In [1]: import numpy as np

In [2]: np.set_printoptions(precision=1, suppress=True, linewidth=120, sign=" ")

In [3]: rd = lambda a: np.round(a, 1) + 0

In [4]: data = np.load("out12.npy")

In [5]: rd(data)
Out[5]: 
array([[ 1. ,  0. ,  0.1, -0.1, -0.1,  0. , -0.1,  0. ,  0. ],
       [ 0. ,  1. ,  0.1, -0.1, -0.1,  0. , -0.1,  0. ,  0. ],
       [ 0.1,  0.1,  0.6,  0.4,  0.4,  0.1,  0.4,  0.1, -0.1],
       [-0.1, -0.1,  0.4,  0.6, -0.4, -0.1, -0.4, -0.1,  0.1],
       [-0.1, -0.1,  0.4, -0.4,  0.6, -0.1, -0.4, -0.1,  0.1],
       [ 0. ,  0. ,  0.1, -0.1, -0.1,  1. , -0.1,  0. ,  0. ],
       [-0.1, -0.1,  0.4, -0.4, -0.4, -0.1,  0.6, -0.1,  0.1],
       [ 0. ,  0. ,  0.1, -0.1, -0.1,  0. , -0.1,  1. ,  0. ],
       [ 0. ,  0. , -0.1,  0.1,  0.1,  0. ,  0.1,  0. ,  1. ]])

In [6]: # columns are unit length and at right angles

In [7]: A2 = data / np.linalg.norm(data, axis=1, keepdims=True)

In [8]: G = A2 @ A2.T

In [9]: rd(np.linalg.norm(A2, axis=1))
Out[9]: array([ 1.,  1.,  1.,  1.,  1.,  1.,  1.,  1.,  1.])

In [10]: np.argwhere(np.triu(np.abs(G) > 0.95, 1))
Out[10]: array([], shape=(0, 2), dtype=int64)

In [11]: rd(G[8])
Out[11]: array([ 0.,  0.,  0.,  0.,  0.,  0.,  0.,  0.,  1.])

In [12]: (np.abs(G) > 0.9).astype(int)
Out[12]: 
array([[ 1,  0,  0,  0,  0,  0,  0,  0,  0],
       [ 0,  1,  0,  0,  0,  0,  0,  0,  0],
       [ 0,  0,  1,  0,  0,  0,  0,  0,  0],
       [ 0,  0,  0,  1,  0,  0,  0,  0,  0],
       [ 0,  0,  0,  0,  1,  0,  0,  0,  0],
       [ 0,  0,  0,  0,  0,  1,  0,  0,  0],
       [ 0,  0,  0,  0,  0,  0,  1,  0,  0],
       [ 0,  0,  0,  0,  0,  0,  0,  1,  0],
       [ 0,  0,  0,  0,  0,  0,  0,  0,  1]])

In [13]: f, v = data[3], data[0]

In [14]: f @ f
Out[14]: np.float64(1.0)

In [15]: f @ v
Out[15]: np.float64(0.0)

In [16]: p = (f @ v) / (f @ f) * f

In [17]: rd(np.linalg.norm(f + v) ** 2 + np.linalg.norm(f - v) ** 2)
Out[17]: np.float64(4.0)

In [18]: np.linalg.matrix_rank(np.outer(f, v))
Out[18]: np.int64(1)

In [19]: rd(np.outer(f, v))
Out[19]: 
array([[-0.1,  0. ,  0. ,  0. ,  0. ,  0. ,  0. ,  0. ,  0. ],
       [-0.1,  0. ,  0. ,  0. ,  0. ,  0. ,  0. ,  0. ,  0. ],
       [ 0.4,  0. ,  0.1, -0.1, -0.1,  0. , -0.1,  0. ,  0. ],
       [ 0.5,  0. ,  0.1, -0.1, -0.1,  0. , -0.1,  0. ,  0. ],
       [-0.4,  0. , -0.1,  0.1,  0.1,  0. ,  0.1,  0. ,  0. ],
       [-0.1,  0. ,  0. ,  0. ,  0. ,  0. ,  0. ,  0. ,  0. ],
       [-0.4,  0. , -0.1,  0.1,  0.1,  0. ,  0.1,  0. ,  0. ],
       [-0.1,  0. ,  0. ,  0. ,  0. ,  0. ,  0. ,  0. ,  0. ],
       [ 0.1,  0. ,  0. ,  0. ,  0. ,  0. ,  0. ,  0. ,  0. ]])

In [20]: vals, evecs = np.linalg.eigh(data)

In [21]: vec = np.array([3, 1, 0, 2, 3, 1, 3, 3, 3])

In [22]: rd(vec @ data @ vec)
Out[22]: np.float64(10.0)

In [23]: rd(np.linalg.eigvalsh(data[1:, 1:]))
Out[23]: array([-1.,  1.,  1.,  1.,  1.,  1.,  1.,  1.])

In [24]: rd(evecs * np.abs(vals) @ evecs.T)
Out[24]: 
array([[ 1.,  0.,  0.,  0.,  0.,  0.,  0.,  0.,  0.],
       [ 0.,  1.,  0.,  0.,  0.,  0.,  0.,  0.,  0.],
       [ 0.,  0.,  1.,  0.,  0.,  0.,  0.,  0.,  0.],
       [ 0.,  0.,  0.,  1.,  0.,  0.,  0.,  0.,  0.],
       [ 0.,  0.,  0.,  0.,  1.,  0.,  0.,  0.,  0.],
       [ 0.,  0.,  0.,  0.,  0.,  1.,  0.,  0.,  0.],
       [ 0.,  0.,  0.,  0.,  0.,  0.,  1.,  0.,  0.],
       [ 0.,  0.,  0.,  0.,  0.,  0.,  0.,  1.,  0.],
       [ 0.,  0.,  0.,  0.,  0.,  0.,  0.,  0.,  1.]])

In [25]: rd(np.abs(data).sum(axis=1).max()), rd(np.abs(vals).max())
Out[25]: (np.float64(2.6), np.float64(1.0))

In [26]: M = np.loadtxt("a.csv", delimiter=",")

In [27]: M
Out[27]: 
array([[ 1., -2.,  4., -8.],
       [ 1., -1.,  1., -1.],
       [ 1.,  0.,  0.,  0.],
       [ 1.,  1.,  1.,  1.],
       [ 1.,  2.,  4.,  8.]])

In [28]: A2 = np.array([[0, -4], [-5, 4], [4, -4], [-2, 5]])

In [29]: np.einsum("ik,kj->ji", M, A2)
Out[29]: 
array([[ 42.,  11.,   0.,  -3., -10.],
       [-68., -17.,  -4.,   1.,  28.]])

In [30]: np.linalg.matrix_rank(M @ A2)
Out[30]: np.int64(2)

In [31]: np.einsum("ij,ij->i", M, M)
Out[31]: array([ 85.,   4.,   1.,   4.,  85.])

In [32]: np.einsum("ik,kj->ij", M, A2)
Out[32]: 
array([[ 42., -68.],
       [ 11., -17.],
       [  0.,  -4.],
       [ -3.,   1.],
       [-10.,  28.]])

In [33]: A2.T @ M.T
Out[33]: 
array([[ 42.,  11.,   0.,  -3., -10.],
       [-68., -17.,  -4.,   1.,  28.]])

In [34]: t = np.radians(120)

In [35]: r_ = np.eye(4)

In [36]: r_[0, 0] = r_[2, 2] = np.cos(t)

In [37]: r_[0, 2], r_[2, 0] = -np.sin(t), np.sin(t)

In [38]: rd(r_)
Out[38]: 
array([[-0.5,  0. , -0.9,  0. ],
       [ 0. ,  1. ,  0. ,  0. ],
       [ 0.9,  0. , -0.5,  0. ],
       [ 0. ,  0. ,  0. ,  1. ]])

In [39]: A2 = M @ r_.T

In [40]: np.allclose(np.linalg.norm(M, axis=1), np.linalg.norm(A2, axis=1))
Out[40]: True

In [41]: rd(np.linalg.det(r_)), rd(np.trace(r_))
Out[41]: (np.float64(1.0), np.float64(1.0))

In [42]: np.allclose(M @ M.T, A2 @ A2.T)
Out[42]: True

In [43]: rd(np.linalg.svd(M, compute_uv=False)), rd(np.linalg.svd(A2, compute_uv=False))
Out[43]: (array([ 11.8,   6.1,   1.4,   1. ]), array([ 11.8,   6.1,   1.4,   1. ]))

In [44]: O = r_.astype(float).copy()

In [45]: for j in range(4):
    ...:     O[:, j] -= O[:, :j] @ (O[:, :j].T @ O[:, j])
    ...:     O[:, j] /= np.linalg.norm(O[:, j])
    ...: 

In [46]: rd(O.T @ r_)
Out[46]: 
array([[ 1.,  0.,  0.,  0.],
       [ 0.,  1.,  0.,  0.],
       [ 0.,  0.,  1.,  0.],
       [ 0.,  0.,  0.,  1.]])

In [47]: P = M @ np.linalg.solve(M.T @ M, M.T)

In [48]: rd(P @ M[:, 3])
Out[48]: array([-8., -1.,  0.,  1.,  8.])

In [49]: np.allclose(P @ P, P)
Out[49]: True

In [50]: np.linalg.matrix_rank(np.eye(5) - P)
Out[50]: np.int64(1)

In [51]: rd((np.eye(5) - P) @ M)
Out[51]: 
array([[ 0.,  0.,  0.,  0.],
       [ 0.,  0.,  0.,  0.],
       [ 0.,  0.,  0.,  0.],
       [ 0.,  0.,  0.,  0.],
       [ 0.,  0.,  0.,  0.]])

In [52]: W0 = np.load("dump.npy")

In [53]: W0
Out[53]: 
array([[ 2,  2, -1, -2, -2,  3,  0,  3],
       [-1,  0, -2, -1,  3, -1,  1,  0],
       [ 0,  3, -1,  3,  0,  0,  2,  0],
       [-2,  1, -1, -2, -2,  3,  1, -2],
       [ 0, -3,  2, -3, -3, -3, -2,  0],
       [ 1, -2,  2,  2, -1, -2,  1,  0],
       [ 0, -2, -2,  3, -3, -2, -2, -2],
       [ 0,  2,  3,  2,  1,  3,  3,  3],
       [ 2,  1,  3,  2, -3,  0, -1, -3],
       [ 2,  3,  2, -2, -1,  2, -3, -1],
       [ 0, -2,  3, -1, -3,  1,  0, -2],
       [-1, -2,  3,  3,  1,  2,  1, -3],
       [-2,  0, -2,  3,  1, -1,  0,  2]])

In [54]: vec = np.array([2, 2, 0, 3, -3, 2, 2, -2])

In [55]: target = W0 @ vec

In [56]: beta, lr = np.zeros(8), 1 / np.linalg.norm(W0, 2) ** 2

In [57]: for i in range(3):
    ...:     beta -= lr * W0.T @ (W0 @ beta - target)
    ...:     if i % 1 == 0: print(i, round(np.linalg.norm(W0 @ beta - target), 1))
    ...: 
0 20.5
1 12.4
2 8.8

In [58]: rd(beta)
Out[58]: array([ 0.9,  1.9,  1. ,  2.8, -2.1,  2. ,  0.8, -1.5])

In [59]: vec = np.array([2, 0, 0, 0, 3, 1, 0, 2])

In [60]: target = W0 @ vec

In [61]: rd(np.linalg.pinv(W0) @ W0)
Out[61]: 
array([[ 1.,  0.,  0.,  0.,  0.,  0.,  0.,  0.],
       [ 0.,  1.,  0.,  0.,  0.,  0.,  0.,  0.],
       [ 0.,  0.,  1.,  0.,  0.,  0.,  0.,  0.],
       [ 0.,  0.,  0.,  1.,  0.,  0.,  0.,  0.],
       [ 0.,  0.,  0.,  0.,  1.,  0.,  0.,  0.],
       [ 0.,  0.,  0.,  0.,  0.,  1.,  0.,  0.],
       [ 0.,  0.,  0.,  0.,  0.,  0.,  1.,  0.],
       [ 0.,  0.,  0.,  0.,  0.,  0.,  0.,  1.]])

In [62]: np.linalg.solve(W0, target)
LinAlgError: Last 2 dimensions of the array must be square


In [63]: rng = np.random.default_rng(23)

In [64]: target = target + 0.3 * rng.normal(size=13)

In [65]: rd(target)
Out[65]: array([  7.2,   6.1,   0. , -11.7, -11.9,  -3.6, -14.7,  12.2, -10.8,   1.2, -11.9,  -3.2,   1.9])

In [66]: beta, *_ = np.linalg.lstsq(W0, target)

In [67]: beta.round()
Out[67]: array([ 2.,  0.,  0.,  0.,  3.,  1., -0.,  2.])

In [68]: W0.reshape(2, -1)
Out[68]: 
array([[ 2,  2, -1, -2, -2,  3,  0,  3, -1,  0, -2, -1,  3, -1,  1,  0,  0,  3, -1,  3,  0,  0,  2,  0, -2,  1, -1,
        -2, -2,  3,  1, -2,  0, -3,  2, -3, -3, -3, -2,  0,  1, -2,  2,  2, -1, -2,  1,  0,  0, -2, -2,  3],
       [-3, -2, -2, -2,  0,  2,  3,  2,  1,  3,  3,  3,  2,  1,  3,  2, -3,  0, -1, -3,  2,  3,  2, -2, -1,  2, -3,
        -1,  0, -2,  3, -1, -3,  1,  0, -2, -1, -2,  3,  3,  1,  2,  1, -3, -2,  0, -2,  3,  1, -1,  0,  2]])

In [69]: W0.reshape(-1, 2)
Out[69]: 
array([[ 2,  2],
       [-1, -2],
       [-2,  3],
       [ 0,  3],
       [-1,  0],
       [-2, -1],
       [ 3, -1],
       [ 1,  0],
       [ 0,  3],
       [-1,  3],
       [ 0,  0],
       [ 2,  0],
       [-2,  1],
       [-1, -2],
       [-2,  3],
       [ 1, -2],
       [ 0, -3],
       [ 2, -3],
       [-3, -3],
       [-2,  0],
       [ 1, -2],
       [ 2,  2],
       [-1, -2],
       [ 1,  0],
       [ 0, -2],
       [-2,  3],
       [-3, -2],
       [-2, -2],
       [ 0,  2],
       [ 3,  2],
       [ 1,  3],
       [ 3,  3],
       [ 2,  1],
       [ 3,  2],
       [-3,  0],
       [-1, -3],
       [ 2,  3],
       [ 2, -2],
       [-1,  2],
       [-3, -1],
       [ 0, -2],
       [ 3, -1],
       [-3,  1],
       [ 0, -2],
       [-1, -2],
       [ 3,  3],
       [ 1,  2],
       [ 1, -3],
       [-2,  0],
       [-2,  3],
       [ 1, -1],
       [ 0,  2]])

In [70]: W0.ravel(order="F")
Out[70]: 
array([ 2, -1,  0, -2,  0,  1,  0,  0,  2,  2,  0, -1, -2,  2,  0,  3,  1, -3, -2, -2,  2,  1,  3, -2, -2,  0, -1, -2,
       -1, -1,  2,  2, -2,  3,  3,  2,  3,  3, -2, -2, -1,  3, -2, -3,  2,  3,  2,  2, -2, -1,  3,  3, -2,  3,  0, -2,
       -3, -1, -3,  1, -3, -1, -3,  1,  1,  3, -1,  0,  3, -3, -2, -2,  3,  0,  2,  1,  2, -1,  0,  1,  2,  1, -2,  1,
       -2,  3, -1, -3,  0,  1,  0,  3,  0,  0, -2,  0,  0, -2,  3, -3, -1, -2, -3,  2])

In [71]: T = W0.reshape(13, 2, -1)

In [72]: T.transpose(1, 0, 2)
Out[72]: 
array([[[ 2,  2, -1, -2],
        [-1,  0, -2, -1],
        [ 0,  3, -1,  3],
        [-2,  1, -1, -2],
        [ 0, -3,  2, -3],
        [ 1, -2,  2,  2],
        [ 0, -2, -2,  3],
        [ 0,  2,  3,  2],
        [ 2,  1,  3,  2],
        [ 2,  3,  2, -2],
        [ 0, -2,  3, -1],
        [-1, -2,  3,  3],
        [-2,  0, -2,  3]],

       [[-2,  3,  0,  3],
        [ 3, -1,  1,  0],
        [ 0,  0,  2,  0],
        [-2,  3,  1, -2],
        [-3, -3, -2,  0],
        [-1, -2,  1,  0],
        [-3, -2, -2, -2],
        [ 1,  3,  3,  3],
        [-3,  0, -1, -3],
        [-1,  2, -3, -1],
        [-3,  1,  0, -2],
        [ 1,  2,  1, -3],
        [ 1, -1,  0,  2]]])

In [73]: np.swapaxes(T, 1, 2)[4]
Out[73]: 
array([[ 0, -3],
       [-3, -3],
       [ 2, -2],
       [-3,  0]])

In [74]: T[:, 0]
Out[74]: 
array([[ 2,  2, -1, -2],
       [-1,  0, -2, -1],
       [ 0,  3, -1,  3],
       [-2,  1, -1, -2],
       [ 0, -3,  2, -3],
       [ 1, -2,  2,  2],
       [ 0, -2, -2,  3],
       [ 0,  2,  3,  2],
       [ 2,  1,  3,  2],
       [ 2,  3,  2, -2],
       [ 0, -2,  3, -1],
       [-1, -2,  3,  3],
       [-2,  0, -2,  3]])

In [75]: T.shape
Out[75]: (13, 2, 4)

In [76]: np.einsum("ihd,jhd->hij", T, T).shape
Out[76]: (2, 13, 13)

In [77]: P = W0 @ np.linalg.solve(W0.T @ W0, W0.T)

In [78]: rd(np.diag(P))
Out[78]: array([ 0.8,  0.3,  0.6,  0.8,  0.7,  0.4,  0.7,  0.7,  0.5,  0.7,  0.4,  0.7,  0.7])

In [79]: rd(np.linalg.norm(W0[9], 1)), rd(np.linalg.norm(W0[9], np.inf))
Out[79]: (np.float64(16.0), np.float64(3.0))

In [80]: rd(np.linalg.norm(W0, axis=0))
Out[80]: array([ 4.8,  7.3,  7.9,  8.4,  7.6,  7.4,  5.9,  7.3])

In [81]: W0[9] @ W0[4]
Out[81]: np.int64(4)

In [82]: rd(np.linalg.norm(W0, "nuc"))
Out[82]: np.float64(52.5)

In [83]: np.linalg.norm(W0, axis=2)
AxisError: axis 2 is out of bounds for array of dimension 2


In [84]: np.linalg.norm(W0, axis=1).argmax()
Out[84]: np.int64(7)

In [85]: E = np.array([[-1, 1, 0, 1, -1, -2, 1, 1, 0, -1, -2, -1, 2],
    ...:     [-1, 1, 0, -2, 2, -1, 0, 0, 0, -2, 0, -1, -1],
    ...:     [1, 2, 1, 1, 1, -2, 2, 0, -1, -1, 0, 0, 1],
    ...:     [-1, 2, 2, 2, 1, 2, -2, 2, 1, 0, 2, 0, 1],
    ...:     [2, -1, 1, 0, 0, -1, 1, -2, 0, 0, -2, -1, 2],
    ...:     [1, 2, -1, 1, -1, 2, 2, 2, -2, -1, 0, -2, -1],
    ...:     [-2, -1, 0, -2, -2, -1, 0, 1, 2, 1, -2, 1, -1],
    ...:     [0, -2, 1, -2, 1, -1, -1, -1, 1, -2, 0, 2, -1],
    ...:     [-2, 2, 2, -1, -1, 2, 1, 0, -2, 2, -2, 1, -1],
    ...:     [0, -2, 2, 1, 1, -1, 2, 2, 2, 0, 1, -2, 1],
    ...:     [-1, 0, -1, -1, 1, 0, -1, 1, -2, 0, 1, -1, 2]])

In [86]: E
Out[86]: 
array([[-1,  1,  0,  1, -1, -2,  1,  1,  0, -1, -2, -1,  2],
       [-1,  1,  0, -2,  2, -1,  0,  0,  0, -2,  0, -1, -1],
       [ 1,  2,  1,  1,  1, -2,  2,  0, -1, -1,  0,  0,  1],
       [-1,  2,  2,  2,  1,  2, -2,  2,  1,  0,  2,  0,  1],
       [ 2, -1,  1,  0,  0, -1,  1, -2,  0,  0, -2, -1,  2],
       [ 1,  2, -1,  1, -1,  2,  2,  2, -2, -1,  0, -2, -1],
       [-2, -1,  0, -2, -2, -1,  0,  1,  2,  1, -2,  1, -1],
       [ 0, -2,  1, -2,  1, -1, -1, -1,  1, -2,  0,  2, -1],
       [-2,  2,  2, -1, -1,  2,  1,  0, -2,  2, -2,  1, -1],
       [ 0, -2,  2,  1,  1, -1,  2,  2,  2,  0,  1, -2,  1],
       [-1,  0, -1, -1,  1,  0, -1,  1, -2,  0,  1, -1,  2]])

In [87]: f, v = E[2], E[8]

In [88]: f @ f
Out[88]: np.int64(19)

In [89]: p = (f @ v) / (f @ f) * f

In [90]: rd((v - p) @ f)
Out[90]: np.float64(0.0)

In [91]: rd(v - p)
Out[91]: array([-1.9,  2.1,  2.1, -0.9, -0.9,  1.9,  1.1,  0. , -2.1,  1.9, -2. ,  1. , -0.9])

In [92]: rd(p)
Out[92]: array([-0.1, -0.1, -0.1, -0.1, -0.1,  0.1, -0.1,  0. ,  0.1,  0.1,  0. ,  0. , -0.1])

In [93]: np.linalg.matrix_rank(np.outer(f, v))
Out[93]: np.int64(1)
